$ python -q
>>> import numpy as np
>>> import numpy.linalg as la
>>> np.set_printoptions(suppress=True, linewidth=100)
>>> data = np.load("dump.npy")
>>> data
array([[ -0.6,  -1.7,  -0.3,   0.4,   0.6,  -0.9,   1.2,   0.9,   1. ,   0.8],
       [  0.1,   0.1,  -1.3,   1.3,   0.4,  -0.1,   0. ,  -0.3,   2.7,   0. ],
       [  1.1,   0.3,  -0.2,   0.5,  -1.2,  -0.8,  -0.7,   2.2,   0. ,  -0.4],
       [  0.9,   0.9,  -0.9,   0.6,  -0.2,   1.5,  -1.7,  -2.7,  -0.6,  -0.2],
       [ -0.7,  -0.5,   1.5,   0. ,   0.7,  -0.6,  -1. ,  -1. ,   1.3,  -0.1],
       [ -1.5,   1.6,  -0.9,   1. ,   0.1,   0.8,   1.5,  -1.1,  -1.7,   1.9],
       [ -1.1,  -2. ,   0.5,   0. ,   0.7,  -0.4,  -0.2,  -1. ,   0.1,   1.1],
       [  0.6,   0.6,   0.2,   1.1,   0.5,   0.6,   1.9,  -0.1,   0. ,   2.1],
       [ -0.8,   0. ,   1.9,   0. ,  -1.4,   1.3,  -0.3,   0.7,   1.5,  -1.3],
       [  0.2,   1.2,  -1.2,   0.3,   0. ,   0.1,  -1. ,   0.8,  -1.2,   0. ],
       [ -1.3,  -2.2,  -0.5,  -1.5,   1. ,  -1.3,   0.3,   0.6,  -0.8,   0.2],
       [ -0.4,   2. ,  -0.7,  -0.5,  -1.2,   0.7,   0.6,   1.3,   1.2,  -0.2],
       [ -0.1,   0.8,  -1.9,   1.2,   0.5,   0. ,  -0.8,   0.5,  -0.2,   0.5],
       [ -2.2,  -0.5,  -0.9,  -2.2,   1.3,  -0.6,   1.1,  -0.8,  -0.3,  -0.8],
       [  1.9,   0. ,  -1.3,  -1.3,  -1.3,   0.9,  -1.4,  -0.2,   0.3,  -1.5],
       [  0.3,   0.5,   1.2,   0. ,  -0.7,   0. ,  -0.6,   0.1,   0.1,   0. ],
       [  0. ,   0.5,  -1.5,  -0.8,  -0.3,   0.4,  -2. ,  -0.7,  -0.1,   1.1],
       [ 18. ,  44. ,  -6. ,  12. ,   2. ,  14. ,   0. , -16. ,  10. , -20. ],
       [ -0.2,  -0.5,  -0.6,  -0.8,  -1.7,   1.5,  -0.5,  -1.7,   1.2,   0.1]])
>>> # row 17 is much longer than the rest
>>> proj = data @ la.solve(data.T @ data, data.T)
>>> np.round(la.eigvalsh(proj), 1) + 0
array([0., 0., 0., 0., 0., 0., 0., 0., 0., 1., 1., 1., 1., 1., 1., 1., 1., 1., 1.])
>>> round(np.trace(proj), 1)
np.float64(10.0)
>>> np.round(np.diag(proj), 1)
array([0.3, 0.6, 0.5, 0.4, 0.5, 0.7, 0.2, 0.7, 0.8, 0.3, 0.2, 0.6, 0.5, 0.6, 0.5, 0.2, 0.7, 1. ,
       0.6])
>>> mat = np.loadtxt("arr.csv", delimiter=",")
>>> mat
array([[1. , 0.5, 0.2, 0.1, 0.1, 0. , 0. , 0. , 0. , 0. , 0. ],
       [0.5, 1. , 0.5, 0.2, 0.1, 0.1, 0. , 0. , 0. , 0. , 0. ],
       [0.2, 0.5, 1. , 0.5, 0.2, 0.1, 0.1, 0. , 0. , 0. , 0. ],
       [0.1, 0.2, 0.5, 1. , 0.5, 0.2, 0.1, 0.1, 0. , 0. , 0. ],
       [0.1, 0.1, 0.2, 0.5, 1. , 0.5, 0.2, 0.1, 0.1, 0. , 0. ],
       [0. , 0.1, 0.1, 0.2, 0.5, 1. , 0.5, 0.2, 0.1, 0.1, 0. ],
       [0. , 0. , 0.1, 0.1, 0.2, 0.5, 1. , 0.5, 0.2, 0.1, 0.1],
       [0. , 0. , 0. , 0.1, 0.1, 0.2, 0.5, 1. , 0.5, 0.2, 0.1],
       [0. , 0. , 0. , 0. , 0.1, 0.1, 0.2, 0.5, 1. , 0.5, 0.2],
       [0. , 0. , 0. , 0. , 0. , 0.1, 0.1, 0.2, 0.5, 1. , 0.5],
       [0. , 0. , 0. , 0. , 0. , 0. , 0.1, 0.1, 0.2, 0.5, 1. ]])
>>> ev, evecs = la.eigh(mat)
>>> np.abs(evecs[:, -1]).round(6).argmax()
np.int64(5)
>>> np.round(la.eigvalsh(mat + -3 * np.eye(11)), 1)
array([-2.7, -2.7, -2.6, -2.6, -2.4, -2.2, -2.1, -1.9, -1.5, -0.9, -0.4])
>>> np.round(evecs.T @ mat @ evecs, 1) + 0
array([[0.3, 0. , 0. , 0. , 0. , 0. , 0. , 0. , 0. , 0. , 0. ],
       [0. , 0.3, 0. , 0. , 0. , 0. , 0. , 0. , 0. , 0. , 0. ],
       [0. , 0. , 0.4, 0. , 0. , 0. , 0. , 0. , 0. , 0. , 0. ],
       [0. , 0. , 0. , 0.4, 0. , 0. , 0. , 0. , 0. , 0. , 0. ],
       [0. , 0. , 0. , 0. , 0.6, 0. , 0. , 0. , 0. , 0. , 0. ],
       [0. , 0. , 0. , 0. , 0. , 0.8, 0. , 0. , 0. , 0. , 0. ],
       [0. , 0. , 0. , 0. , 0. , 0. , 0.9, 0. , 0. , 0. , 0. ],
       [0. , 0. , 0. , 0. , 0. , 0. , 0. , 1.1, 0. , 0. , 0. ],
       [0. , 0. , 0. , 0. , 0. , 0. , 0. , 0. , 1.5, 0. , 0. ],
       [0. , 0. , 0. , 0. , 0. , 0. , 0. , 0. , 0. , 2.1, 0. ],
       [0. , 0. , 0. , 0. , 0. , 0. , 0. , 0. , 0. , 0. , 2.6]])
